>>> import numpy as np
>>> import numpy.linalg as la
>>> np.set_printoptions(precision=2, suppress=True, linewidth=120, floatmode="fixed")
>>> def tidy(a):
...     return np.round(a, 2) + 0
... 
>>> f = np.array([1, 1, -2, -1, -2, 0, 3, -1, 0, -3, 0]) + 0.5
>>> feats = np.outer(f, f) / (f @ f)
>>> print(tidy(feats))
[[ 0.08  0.08 -0.08 -0.03 -0.08  0.03  0.18 -0.03  0.03 -0.13  0.03]
 [ 0.08  0.08 -0.08 -0.03 -0.08  0.03  0.18 -0.03  0.03 -0.13  0.03]
 [-0.08 -0.08  0.08  0.03  0.08 -0.03 -0.18  0.03 -0.03  0.13 -0.03]
 [-0.03 -0.03  0.03  0.01  0.03 -0.01 -0.06  0.01 -0.01  0.04 -0.01]
 [-0.08 -0.08  0.08  0.03  0.08 -0.03 -0.18  0.03 -0.03  0.13 -0.03]
 [ 0.03  0.03 -0.03 -0.01 -0.03  0.01  0.06 -0.01  0.01 -0.04  0.01]
 [ 0.18  0.18 -0.18 -0.06 -0.18  0.06  0.43 -0.06  0.06 -0.30  0.06]
 [-0.03 -0.03  0.03  0.01  0.03 -0.01 -0.06  0.01 -0.01  0.04 -0.01]
 [ 0.03  0.03 -0.03 -0.01 -0.03  0.01  0.06 -0.01  0.01 -0.04  0.01]
 [-0.13 -0.13  0.13  0.04  0.13 -0.04 -0.30  0.04 -0.04  0.22 -0.04]
 [ 0.03  0.03 -0.03 -0.01 -0.03  0.01  0.06 -0.01  0.01 -0.04  0.01]]
>>> # a projection of rank 1
>>> left, sigma, Vh = la.svd(feats)
>>> print(np.argmax(sigma[:-1] / (sigma[1:] + 1e-6)) + 1)
1
>>> print(tidy(sigma))
[1.00 0.00 0.00 0.00 0.00 0.00 0.00 0.00 0.00 0.00 0.00]
>>> Y = left[:, :1] @ np.diag(sigma[:1]) @ Vh[:1]
>>> print(tidy(Y))
[[ 0.08  0.08 -0.08 -0.03 -0.08  0.03  0.18 -0.03  0.03 -0.13  0.03]
 [ 0.08  0.08 -0.08 -0.03 -0.08  0.03  0.18 -0.03  0.03 -0.13  0.03]
 [-0.08 -0.08  0.08  0.03  0.08 -0.03 -0.18  0.03 -0.03  0.13 -0.03]
 [-0.03 -0.03  0.03  0.01  0.03 -0.01 -0.06  0.01 -0.01  0.04 -0.01]
 [-0.08 -0.08  0.08  0.03  0.08 -0.03 -0.18  0.03 -0.03  0.13 -0.03]
 [ 0.03  0.03 -0.03 -0.01 -0.03  0.01  0.06 -0.01  0.01 -0.04  0.01]
 [ 0.18  0.18 -0.18 -0.06 -0.18  0.06  0.43 -0.06  0.06 -0.30  0.06]
 [-0.03 -0.03  0.03  0.01  0.03 -0.01 -0.06  0.01 -0.01  0.04 -0.01]
 [ 0.03  0.03 -0.03 -0.01 -0.03  0.01  0.06 -0.01  0.01 -0.04  0.01]
 [-0.13 -0.13  0.13  0.04  0.13 -0.04 -0.30  0.04 -0.04  0.22 -0.04]
 [ 0.03  0.03 -0.03 -0.01 -0.03  0.01  0.06 -0.01  0.01 -0.04  0.01]]
>>> print(la.matrix_rank(Y))
1
>>> rng = np.random.default_rng(31)
>>> Y = feats + rng.integers(-2, 3, (11, 1)) @ rng.integers(-2, 3, (1, 11))
>>> print(tidy(Y))
[[ 0.08  0.08 -0.08 -0.03 -0.08  0.03  0.18 -0.03  0.03 -0.13  0.03]
 [-3.92 -3.92 -4.08  1.97 -4.08  4.03  4.18  1.97 -1.97 -2.13  0.03]
 [-0.08 -0.08  0.08  0.03  0.08 -0.03 -0.18  0.03 -0.03  0.13 -0.03]
 [ 3.97  3.97  4.03 -1.99  4.03 -4.01 -4.06 -1.99  1.99  2.04 -0.01]
 [-0.08 -0.08  0.08  0.03  0.08 -0.03 -0.18  0.03 -0.03  0.13 -0.03]
 [-1.97 -1.97 -2.03  0.99 -2.03  2.01  2.06  0.99 -0.99 -1.04  0.01]
 [ 4.18  4.18  3.82 -2.06  3.82 -3.94 -3.57 -2.06  2.06  1.70  0.06]
 [-0.03 -0.03  0.03  0.01  0.03 -0.01 -0.06  0.01 -0.01  0.04 -0.01]
 [ 2.03  2.03  1.97 -1.01  1.97 -1.99 -1.94 -1.01  1.01  0.96  0.01]
 [-2.13 -2.13 -1.87  1.04 -1.87  1.96  1.70  1.04 -1.04 -0.78 -0.04]
 [-1.97 -1.97 -2.03  0.99 -2.03  2.01  2.06  0.99 -0.99 -1.04  0.01]]
>>> print(np.abs(Y - feats).sum(axis=1))
[ 0.00 32.00  0.00 32.00  0.00 16.00 32.00  0.00 16.00 16.00 16.00]
>>> print(la.matrix_rank(Y - feats, tol=1e-8))
1
>>> print(tidy(la.svd(Y - feats, compute_uv=False)))
[21.17  0.00  0.00  0.00  0.00  0.00  0.00  0.00  0.00  0.00  0.00]
>>> print(tidy(Y - feats))
[[ 0.00  0.00  0.00  0.00  0.00  0.00  0.00  0.00  0.00  0.00  0.00]
 [-4.00 -4.00 -4.00  2.00 -4.00  4.00  4.00  2.00 -2.00 -2.00  0.00]
 [ 0.00  0.00  0.00  0.00  0.00  0.00  0.00  0.00  0.00  0.00  0.00]
 [ 4.00  4.00  4.00 -2.00  4.00 -4.00 -4.00 -2.00  2.00  2.00  0.00]
 [ 0.00  0.00  0.00  0.00  0.00  0.00  0.00  0.00  0.00  0.00  0.00]
 [-2.00 -2.00 -2.00  1.00 -2.00  2.00  2.00  1.00 -1.00 -1.00  0.00]
 [ 4.00  4.00  4.00 -2.00  4.00 -4.00 -4.00 -2.00  2.00  2.00  0.00]
 [ 0.00  0.00  0.00  0.00  0.00  0.00  0.00  0.00  0.00  0.00  0.00]
 [ 2.00  2.00  2.00 -1.00  2.00 -2.00 -2.00 -1.00  1.00  1.00  0.00]
 [-2.00 -2.00 -2.00  1.00 -2.00  2.00  2.00  1.00 -1.00 -1.00  0.00]
 [-2.00 -2.00 -2.00  1.00 -2.00  2.00  2.00  1.00 -1.00 -1.00  0.00]]
